$ python3 -q
>>> import numpy as np
>>> np.set_printoptions(precision=2, suppress=True, linewidth=200, legacy="1.25")
>>> rng = np.random.default_rng(38219)
>>> K = np.array([[2, -3, 1], [-3, 1, -3], [-1, 3, -1], [1, -3, -1]]) * (rng.random((4, 3)) < 0.3)
>>> K
array([[ 0,  0,  0],
       [-3,  0,  0],
       [ 0,  0,  0],
       [ 0,  0, -1]])
>>> # rows 0 and 2 are equal
>>> out = K + rng.integers(-2, 3, (4, 2)) @ rng.integers(-2, 3, (2, 3))
>>> out
array([[ 0,  0,  0],
       [-6, -1,  2],
       [ 4,  2,  0],
       [-1, -1, -3]])
>>> np.abs(out - K).sum(axis=1)
array([0, 6, 6, 4])
>>> np.round(np.linalg.svd(out - K, compute_uv=False), 2) + 0
array([5.67, 2.8 , 0.  ])
>>> np.linalg.matrix_rank(out - K, tol=1e-8)
2
>>> out - K
array([[ 0,  0,  0],
       [-3, -1,  2],
       [ 4,  2,  0],
       [-1, -1, -2]])
>>> Uu, s, Vh = np.linalg.svd(K)
>>> V = Vh[:(s > 1e-8).sum()]
>>> x0 = K[3] + -2 * K[1] + rng.integers(2) * np.eye(3)[1]
>>> x0
array([ 6.,  1., -1.])
>>> np.diag(V.T @ V)
array([1., 0., 1.])
>>> np.allclose(V.T @ V @ x0, x0)
False
>>> X = np.array([[3, 1, 0, 0], [1, 0, 0, 0], [0, 0, 3, 1], [0, 0, 1, 0]])
>>> # symmetric
>>> x0 = np.array([-2, 0, -2, -3])
>>> rhs = X @ x0
>>> rhs
array([-6, -2, -9, -2])
>>> np.round(np.linalg.solve(X.T, X[0]), 2) + 0
array([1., 0., 0., 0.])
>>> np.round(np.linalg.solve(X, 4 * rhs), 2) + 0
array([ -8.,   0.,  -8., -12.])
>>> np.round(np.linalg.solve(X, X[:, 2]), 2) + 0
array([0., 0., 1., 0.])
>>> q, Rm = np.linalg.qr(X)
>>> np.allclose(Rm.T @ Rm, X.T @ X)
True
>>> np.abs(np.diag(Rm))
array([3.16, 0.32, 3.16, 0.32])
>>> round(np.trace(q @ q.T), 2)
4.0
>>> q.shape, Rm.shape
((4, 4), (4, 4))
>>> out = np.linalg.invert(X)
Traceback (most recent call last):
  File "<python-input-31>", line 1, in <module>
    out = np.linalg.invert(X)
          ^^^^^^^^^^^^^^^^
AttributeError: module 'numpy.linalg' has no attribute 'invert'
>>> out = np.linalg.inv(X)
>>> np.linalg.inv(out)
array([[3., 1., 0., 0.],
       [1., 0., 0., 0.],
       [0., 0., 3., 1.],
       [0., 0., 1., 0.]])
>>> round(float(np.linalg.slogdet(X)[0]), 2)
1.0
>>> round(np.linalg.det(X) * np.linalg.det(out), 2)
1.0
>>> ev, V = np.linalg.eigh(X)
>>> np.round(V.T @ V, 2) + 0
array([[1., 0., 0., 0.],
       [0., 1., 0., 0.],
       [0., 0., 1., 0.],
       [0., 0., 0., 1.]])
>>> np.round(V @ np.diag(ev) @ V.T, 2) + 0
array([[3., 1., 0., 0.],
       [1., 0., 0., 0.],
       [0., 0., 3., 1.],
       [0., 0., 1., 0.]])
>>> (ev > 1e-8).sum(), (ev < -1e-8).sum()
(2, 2)
>>> np.round(V.T @ X @ V, 2) + 0
array([[-0.3,  0. ,  0. ,  0. ],
       [ 0. , -0.3,  0. ,  0. ],
       [ 0. ,  0. ,  3.3,  0. ],
       [ 0. ,  0. ,  0. ,  3.3]])
>>> q, _ = np.linalg.qr(np.array([[-1.9, -0.4, -0.4, 0.6],
...     [-1.4, 0.4, -0.9, 0.8],
...     [-0.9, 0.5, 0.0, -1.4],
...     [0.2, 1.3, 0.1, -1.6]]))
>>> V, _ = np.linalg.qr(np.array([[1.8, 0.3, 1.1], [-1.6, -1.0, -1.2], [-1.3, 1.3, 1.0]]))
>>> s = 5 * 0.5 ** np.arange(3)
>>> E = q[:, :3] * s @ V[:3]
>>> E
array([[ 2.65, -1.14, -2.51],
       [ 1.88,  0.84, -2.18],
       [ 0.37, -0.3 , -2.01],
       [-1.6 ,  1.08, -1.06]])
>>> q = E.astype(float).copy()
>>> for j in range(3):
...     q[:, j] -= q[:, :j] @ (q[:, :j].T @ q[:, j])
...     q[:, j] /= np.linalg.norm(q[:, j])
... 
>>> np.round(q.T @ E, 2) + 0
array([[ 3.65, -0.9 , -2.69],
       [ 0.  ,  1.57, -1.24],
       [ 0.  ,  0.  ,  2.73]])
>>> np.round(q.T @ q, 2) + 0
array([[1., 0., 0.],
       [0., 1., 0.],
       [0., 0., 1.]])
>>> hat = E @ np.linalg.solve(E.T @ E, E.T)
>>> hat
array([[ 0.74,  0.09,  0.35, -0.24],
       [ 0.09,  0.97, -0.12,  0.08],
       [ 0.35, -0.12,  0.51,  0.33],
       [-0.24,  0.08,  0.33,  0.77]])
>>> np.trace(hat)
3.0
>>> np.round(np.linalg.eigvalsh(hat), 2) + 0
array([0., 1., 1., 1.])
>>> np.allclose(hat @ hat, hat)
True
>>> hat @ E[:, 2]
array([-2.51, -2.18, -2.01, -1.06])
>>> Uu, s, Vh = np.linalg.svd(hat)
>>> s.round(2) + 0
array([1., 1., 1., 0.])
>>> np.argmax(s[:-1] / (s[1:] + 1e-6)) + 1
3
>>> out = Uu[:, :3] @ np.diag(s[:3]) @ Vh[:3]
>>> round(np.linalg.norm(hat - out, 2), 2), round(s[3], 2)
(0.0, 0.0)
>>> np.linalg.matrix_rank(out)
3
>>> out
array([[ 0.74,  0.09,  0.35, -0.24],
       [ 0.09,  0.97, -0.12,  0.08],
       [ 0.35, -0.12,  0.51,  0.33],
       [-0.24,  0.08,  0.33,  0.77]])
>>> out = np.c_[E[:, :2] @ np.array([[-2, 2], [2, -3]]), np.array([3, 1, 0, 2])]
>>> out
array([[-7.59,  8.72,  3.  ],
       [-2.08,  1.23,  1.  ],
       [-1.33,  1.63,  0.  ],
       [ 5.37, -6.45,  2.  ]])
>>> np.round(np.linalg.norm(out - E @ np.linalg.lstsq(E, out)[0], axis=0), 2) + 0
array([0. , 0. , 2.3])
>>> np.linalg.norm(np.linalg.qr(E)[0].T @ out, axis=0) ** 2 / ((out ** 2).sum(axis=0) + 1e-12)
array([1.  , 1.  , 0.62])
>>> np.linalg.matrix_rank(np.c_[E, out])
4
>>> data = np.array([[9.02, 4.0, 9.0], [5.0, 3.02, -5.0], [9.0, 4.0, 9.02]])
>>> data
array([[ 9.02,  4.  ,  9.  ],
       [ 5.  ,  3.02, -5.  ],
       [ 9.  ,  4.  ,  9.02]])
>>> hat = np.triu(np.array([[-2, 0, 1], [1, 1, -2], [2, 1, 1]]), 1) + np.eye(3)
>>> out = hat @ data @ np.linalg.inv(hat)
>>> np.round(np.linalg.det(out), 2)
1.09
>>> np.linalg.matrix_rank(out)
3
>>> out
array([[ 18.02,   8.  ,  16.  ],
       [-13.  ,  -4.98, -20.  ],
       [  9.  ,   4.  ,   8.02]])
>>> np.trace(out), np.trace(data)
(21.06, 21.06)
>>> np.poly(out)
array([  1.  , -21.06,  54.84,  -1.09])
>>> np.round(np.linalg.norm(out[2] - out[0]), 2)
12.69
>>> np.linalg.norm(out, axis=1).argmax()
0
>>> round(np.linalg.norm(out, "nuc"), 2)
42.27
>>> np.linalg.norm(out, axis=0)
array([23.97, 10.24, 26.84])
>>> out[2] @ out[0]
322.5
>>> round(np.linalg.norm(out, 2), 2)
37.05
